% python3 -q
>>> import numpy as np
>>> np.set_printoptions(precision=2, suppress=True, linewidth=200, sign=" ")
>>> def tidy(a):
...     return np.round(a, 2) + 0
... 
>>> W0 = np.diag(np.array([2, -1, 0, -3, -1]))
>>> W0
array([[ 2,  0,  0,  0,  0],
       [ 0, -1,  0,  0,  0],
       [ 0,  0,  0,  0,  0],
       [ 0,  0,  0, -3,  0],
       [ 0,  0,  0,  0, -1]])
>>> vals, evecs = np.linalg.eigh(W0)
>>> np.unique(vals.round(6) + 0, return_counts=True)[1]
array([ 1,  2,  1,  1])
>>> (vals > 1e-8).sum(), (vals < -1e-8).sum()
(np.int64(1), np.int64(3))
>>> print(evecs.T @ W0 @ evecs)
[[-3.  0.  0.  0.  0.]
 [ 0. -1.  0.  0.  0.]
 [ 0.  0. -1.  0.  0.]
 [ 0.  0.  0.  0.  0.]
 [ 0.  0.  0.  0.  2.]]
>>> print(tidy(np.linalg.eigvalsh(W0 + 3 * np.eye(5))))
[ 0.  2.  2.  3.  5.]
>>> proj = np.triu(np.array([[-2, -2, -5, 4, 3],
...     [3, -4, -2, 4, -2],
...     [5, -5, 2, -2, 1],
...     [0, 2, 2, -4, 0],
...     [4, 4, -4, 1, -1]]), 1) + np.eye(5)
>>> B = proj @ W0 @ np.linalg.inv(proj)
>>> tidy(np.linalg.det(B))
np.float64(0.0)
>>> np.trace(B), np.trace(W0)
(np.float64(-3.0), np.int64(-3))
>>> A = np.load("arr.npy")
>>> A
array([[ 1, -1,  1, -1, -1,  1, -1,  1],
       [ 1, -1, -1,  1, -1,  1,  1, -1],
       [ 1, -1,  1, -1,  1, -1,  1, -1]])
>>> f, g = A[0], A[2]
>>> f @ f
np.int64(8)
>>> p = (f @ g) / (f @ f) * f
>>> g - p
array([ 1., -1.,  1., -1.,  1., -1.,  1., -1.])
>>> p
array([ 0., -0.,  0., -0., -0.,  0., -0.,  0.])
>>> np.linalg.matrix_rank(np.outer(f, g))
np.int64(1)
>>> (g - p) @ f
np.float64(0.0)
>>> tidy(np.linalg.norm(f + g) ** 2 + np.linalg.norm(f - g) ** 2)
np.float64(32.0)
>>> f = np.array([-1, -2])
>>> np.polyval(f, A[2])
array([-3, -1, -3, -1, -3, -1, -3, -1])
>>> blk = np.stack([A, 3 * A, A[::-1]])
>>> (blk @ A.T).shape
(3, 3, 3)
>>> np.linalg.matrix_rank(blk)
array([ 3,  3,  3])
>>> tidy(np.linalg.norm(blk, axis=(1, 2)))
array([  4.9,  14.7,   4.9])
>>> np.einsum("bij,cij->bc", blk, blk)
array([[  24,   72,    8],
       [  72,  216,   24],
       [   8,   24,   24]])
>>> blk.shape
(3, 3, 8)
>>> np.linalg.matrix_rank(blk.reshape(3, -1))
np.int64(2)
>>> ang = np.radians(135)
>>> r_ = np.eye(8)
>>> r_[4, 4] = r_[7, 7] = np.cos(ang)
>>> r_[4, 7], r_[7, 4] = -np.sin(ang), np.sin(ang)
>>> tidy(r_)
array([[ 1.  ,  0.  ,  0.  ,  0.  ,  0.  ,  0.  ,  0.  ,  0.  ],
       [ 0.  ,  1.  ,  0.  ,  0.  ,  0.  ,  0.  ,  0.  ,  0.  ],
       [ 0.  ,  0.  ,  1.  ,  0.  ,  0.  ,  0.  ,  0.  ,  0.  ],
       [ 0.  ,  0.  ,  0.  ,  1.  ,  0.  ,  0.  ,  0.  ,  0.  ],
       [ 0.  ,  0.  ,  0.  ,  0.  , -0.71,  0.  ,  0.  , -0.71],
       [ 0.  ,  0.  ,  0.  ,  0.  ,  0.  ,  1.  ,  0.  ,  0.  ],
       [ 0.  ,  0.  ,  0.  ,  0.  ,  0.  ,  0.  ,  1.  ,  0.  ],
       [ 0.  ,  0.  ,  0.  ,  0.  ,  0.71,  0.  ,  0.  , -0.71]])
>>> B = A @ r_.T
>>> print(tidy(np.linalg.svd(A, compute_uv=False)), tidy(np.linalg.svd(B, compute_uv=False)))
[ 2.83  2.83  2.83] [ 2.83  2.83  2.83]
>>> np.allclose(A @ A.T, B @ B.T)
True
>>> print(np.allclose(np.linalg.norm(A, axis=1), np.linalg.norm(B, axis=1)))
True
>>> F = np.tanh(np.array([[0.1],
...     [-1.0],
...     [-1.0],
...     [0.1],
...     [-0.1],
...     [0.3],
...     [0.8],
...     [0.1],
...     [0.0],
...     [-2.1],
...     [-0.3],
...     [0.5],
...     [0.2],
...     [-0.3]]) @ np.array([[0.0, 1.0, 2.0]]))
>>> tidy(F)
array([[ 0.  ,  0.1 ,  0.2 ],
       [ 0.  , -0.76, -0.96],
       [ 0.  , -0.76, -0.96],
       [ 0.  ,  0.1 ,  0.2 ],
       [ 0.  , -0.1 , -0.2 ],
       [ 0.  ,  0.29,  0.54],
       [ 0.  ,  0.66,  0.92],
       [ 0.  ,  0.1 ,  0.2 ],
       [ 0.  ,  0.  ,  0.  ],
       [ 0.  , -0.97, -1.  ],
       [ 0.  , -0.29, -0.54],
       [ 0.  ,  0.46,  0.76],
       [ 0.  ,  0.2 ,  0.38],
       [ 0.  , -0.29, -0.54]])
>>> left, s, Vh = np.linalg.svd(F)
>>> evecs = Vh[:(s > 1e-8).sum()]
>>> rng = np.random.default_rng(48)
>>> x = F[8] + 3 * F[10] + rng.integers(2) * np.eye(3)[2]
>>> tidy(x)
array([ 0.  , -0.87, -1.61])
>>> tidy(np.linalg.norm(x - evecs.T @ evecs @ x))
np.float64(0.0)
>>> np.linalg.matrix_rank(F, rtol=0.1)
np.int64(1)
>>> [round(float(x), 2) for x in np.linalg.svd(F, compute_uv=False)[:3]]
[2.91, 0.28, 0.0]
>>> np.argsort(-np.linalg.norm(F, axis=0).round(6), kind="stable")[:3]
array([ 2,  1,  0])
>>> left, s, Vh = np.linalg.svd(F)
>>> tidy(s)
array([ 2.91,  0.28,  0.  ])
>>> B = left[:, :2] @ np.diag(s[:2]) @ Vh[:2]
>>> tidy(B)
array([[ 0.  ,  0.1 ,  0.2 ],
       [ 0.  , -0.76, -0.96],
       [ 0.  , -0.76, -0.96],
       [ 0.  ,  0.1 ,  0.2 ],
       [ 0.  , -0.1 , -0.2 ],
       [ 0.  ,  0.29,  0.54],
       [ 0.  ,  0.66,  0.92],
       [ 0.  ,  0.1 ,  0.2 ],
       [ 0.  ,  0.  ,  0.  ],
       [ 0.  , -0.97, -1.  ],
       [ 0.  , -0.29, -0.54],
       [ 0.  ,  0.46,  0.76],
       [ 0.  ,  0.2 ,  0.38],
       [ 0.  , -0.29, -0.54]])
>>> tidy(np.abs(F - B).max())
np.float64(0.0)
>>> np.linalg.matrix_rank(B)
np.int64(2)
